>>> import numpy as np
>>> from numpy import linalg as LA
>>> np.set_printoptions(precision=3, suppress=True, linewidth=120, floatmode="fixed")
>>> J = np.loadtxt("out0.csv", delimiter=",")
>>> print(J)
[[0.000 0.000 0.000 0.000]
 [0.000 2.000 0.000 0.000]
 [1.000 2.000 1.000 0.000]
 [0.000 0.000 0.000 2.000]]
>>> x = np.array([-3, -3, 0, -2])
>>> print(J @ (2 * x))
[  0.000 -12.000 -18.000  -8.000]
>>> print((J @ x).argmax())
0
>>> print(J @ x)
[ 0.000 -6.000 -9.000 -4.000]
>>> print(J * x)
[[-0.000 -0.000  0.000 -0.000]
 [-0.000 -6.000  0.000 -0.000]
 [-3.000 -6.000  0.000 -0.000]
 [-0.000 -0.000  0.000 -4.000]]
>>> print((J * x).sum(axis=1))
[ 0.000 -6.000 -9.000 -4.000]
>>> print(np.sort(LA.eigvals(J).real))
[0.000 1.000 2.000 2.000]
>>> print(J @ J)
[[0.000 0.000 0.000 0.000]
 [0.000 4.000 0.000 0.000]
 [1.000 6.000 1.000 0.000]
 [0.000 0.000 0.000 4.000]]
>>> print(np.flatnonzero(LA.matrix_power((J != 0) + (J.T != 0) + np.eye(4), 4)[2]))
[0 1 2]
>>> rng = np.random.default_rng(4128)
>>> Y = J + rng.integers(-2, 3, (4, 3)) @ rng.integers(-2, 3, (3, 4))
>>> print(Y)
[[-2.000  2.000 -2.000  0.000]
 [-2.000  8.000  2.000  4.000]
 [ 1.000  4.000 -3.000 -4.000]
 [ 0.000 -1.000  6.000  8.000]]
>>> print(Y - J)
[[-2.000  2.000 -2.000  0.000]
 [-2.000  6.000  2.000  4.000]
 [ 0.000  2.000 -4.000 -4.000]
 [ 0.000 -1.000  6.000  6.000]]
>>> print(LA.matrix_rank(Y - J, tol=1e-8))
3
>>> def softmax(z):
...     e = np.exp(z - z.max(axis=-1, keepdims=True))
...     return e / e.sum(axis=-1, keepdims=True)
... 
>>> print(np.round(softmax(Y[2]), 3) + 0)
[0.047 0.951 0.001 0.000]
>>> print(softmax(Y).sum(axis=1))
[1.000 1.000 1.000 1.000]
>>> att = Y @ Y.T / np.sqrt(4)
>>> print(np.round(softmax(att + np.triu(np.full(att.shape, -np.inf), 1)), 3) + 0)
[[1.000 0.000 0.000 0.000]
 [0.000 1.000 0.000 0.000]
 [0.000 0.000 1.000 0.000]
 [0.000 0.000 0.000 1.000]]
>>> print(softmax(att)[2] @ Y)
[ 1.000  4.000 -3.000 -4.000]
>>> print(softmax(att).round(6).argmax(axis=1))
[1 1 2 3]
>>> print(np.round(softmax(att), 3) + 0)
[[0.107 0.787 0.107 0.000]
 [0.000 1.000 0.000 0.000]
 [0.000 0.000 1.000 0.000]
 [0.000 0.000 0.000 1.000]]
>>> feats = rng.normal(size=(16, 5)) + 3 * np.array([6, 6, 9, 5, 8])
>>> print(feats)
[[18.341 16.673 26.872 16.415 23.540]
 [17.839 17.576 25.135 14.554 23.907]
 [17.601 16.490 27.059 14.830 23.711]
 [17.266 16.805 26.979 13.426 24.309]
 [18.133 18.296 26.538 15.331 23.484]
 [18.200 18.087 27.964 16.438 24.477]
 [17.256 16.862 25.770 15.463 25.525]
 [16.541 19.365 28.528 14.408 22.399]
 [18.029 19.991 26.515 14.559 23.284]
 [17.368 19.139 27.262 15.404 22.912]
 [17.173 18.994 27.248 15.208 23.571]
 [16.374 18.815 25.327 15.672 23.094]
 [17.033 17.801 27.205 13.647 24.722]
 [19.435 18.668 27.002 15.246 23.955]
 [17.956 17.476 29.027 16.411 26.587]
 [17.253 16.993 26.729 13.129 23.356]]
>>> Y = feats + rng.integers(-2, 3, (16, 1)) @ rng.integers(-2, 3, (1, 5))
>>> print(Y)
[[20.341 18.673 28.872 16.415 19.540]
 [15.839 15.576 23.135 14.554 27.907]
 [19.601 18.490 29.059 14.830 19.711]
 [18.266 17.805 27.979 13.426 22.309]
 [18.133 18.296 26.538 15.331 23.484]
 [18.200 18.087 27.964 16.438 24.477]
 [15.256 14.862 23.770 15.463 29.525]
 [16.541 19.365 28.528 14.408 22.399]
 [18.029 19.991 26.515 14.559 23.284]
 [15.368 17.139 25.262 15.404 26.912]
 [16.173 17.994 26.248 15.208 25.571]
 [15.374 17.815 24.327 15.672 25.094]
 [18.033 18.801 28.205 13.647 22.722]
 [19.435 18.668 27.002 15.246 23.955]
 [15.956 15.476 27.027 16.411 30.587]
 [18.253 17.993 27.729 13.129 21.356]]
>>> print(np.round(LA.svd(Y - feats, compute_uv=False), 3) + 0)
[14.248  0.000  0.000  0.000  0.000]
>>> print(LA.matrix_rank(Y - feats, tol=1e-8))
1
>>> print(np.abs(Y - feats).sum(axis=1))
[10.000 10.000 10.000  5.000  0.000  0.000 10.000  0.000  0.000 10.000  5.000  5.000  5.000  0.000 10.000  5.000]
>>> print(Y - feats)
[[ 2.000  2.000  2.000  0.000 -4.000]
 [-2.000 -2.000 -2.000  0.000  4.000]
 [ 2.000  2.000  2.000  0.000 -4.000]
 [ 1.000  1.000  1.000  0.000 -2.000]
 [ 0.000  0.000  0.000  0.000  0.000]
 [ 0.000  0.000  0.000  0.000  0.000]
 [-2.000 -2.000 -2.000  0.000  4.000]
 [ 0.000  0.000  0.000  0.000  0.000]
 [ 0.000  0.000  0.000  0.000  0.000]
 [-2.000 -2.000 -2.000  0.000  4.000]
 [-1.000 -1.000 -1.000  0.000  2.000]
 [-1.000 -1.000 -1.000  0.000  2.000]
 [ 1.000  1.000  1.000  0.000 -2.000]
 [ 0.000  0.000  0.000  0.000  0.000]
 [-2.000 -2.000 -2.000  0.000  4.000]
 [ 1.000  1.000  1.000  0.000 -2.000]]
